$ python3 -q
>>> import numpy as np
>>> np.set_printoptions(suppress=True, linewidth=100)
>>> W0 = np.load("case14.npy")
>>> print(W0)
[[ 1  0  0  1]
 [ 1  0  2  0]
 [ 1  0  0  1]
 [ 2  0  0  1]
 [-1 -2  1 -2]]
>>> # rows 0 and 2 are equal
>>> print(W0.ravel(order="F"))
[ 1  1  1  2 -1  0  0  0  0 -2  0  2  0  0  1  1  0  1  1 -2]
>>> t3 = W0.reshape(5, 2, -1)
>>> print(t3.shape)
(5, 2, 2)
>>> print(np.einsum("ihd,ihd->ih", t3, t3))
[[1 1]
 [1 4]
 [1 1]
 [4 1]
 [5 5]]
>>> print(t3.transpose(1, 0, 2))
[[[ 1  0]
  [ 1  0]
  [ 1  0]
  [ 2  0]
  [-1 -2]]

 [[ 0  1]
  [ 2  0]
  [ 0  1]
  [ 0  1]
  [ 1 -2]]]
>>> print(np.einsum("ihd,jhd->hij", t3, t3).shape)
(2, 5, 5)
>>> print(t3[:, 0])
[[ 1  0]
 [ 1  0]
 [ 1  0]
 [ 2  0]
 [-1 -2]]
>>> rng = np.random.default_rng(2)
>>> idx = rng.permutation(4)
>>> Y = W0[:, idx] * rng.choice([-1, 1], 4)
>>> print(Y)
[[-1  0  1  0]
 [ 0 -2  1  0]
 [-1  0  1  0]
 [-1  0  2  0]
 [ 2 -1 -1  2]]
>>> Uu, _, vt = np.linalg.svd(W0.T @ Y)
>>> print(np.round(np.linalg.lstsq(W0, Y)[0], 3) + 0)
[[ 0.  0.  1.  0.]
 [ 0.  0.  0. -1.]
 [ 0. -1.  0.  0.]
 [-1.  0.  0.  0.]]
>>> print(np.round(Uu @ vt, 3) + 0)
[[ 0.  0.  1.  0.]
 [ 0.  0.  0. -1.]
 [ 0. -1.  0.  0.]
 [-1.  0.  0.  0.]]
>>> x = np.array([4, 1, 0, 4])
>>> target = W0 @ x
>>> print(np.round(np.linalg.solve(W0.T @ W0, W0.T @ target), 3) + 0)
[4. 1. 0. 4.]
>>> print(np.round(np.linalg.lstsq(W0, target)[0], 3) + 0)
[4. 1. 0. 4.]
>>> print(np.round(np.linalg.pinv(W0) @ W0, 3) + 0)
[[1. 0. 0. 0.]
 [0. 1. 0. 0.]
 [0. 0. 1. 0.]
 [0. 0. 0. 1.]]
>>> target = target + 0.1 * rng.normal(size=5)
>>> print(target.round(3))
[  8.18    4.114   7.967  12.077 -13.972]
>>> coef, *_ = np.linalg.lstsq(W0, target)
>>> print(coef.round())
[4. 1. 0. 4.]
>>> print(coef.round(3))
[4.004 0.942 0.055 4.07 ]
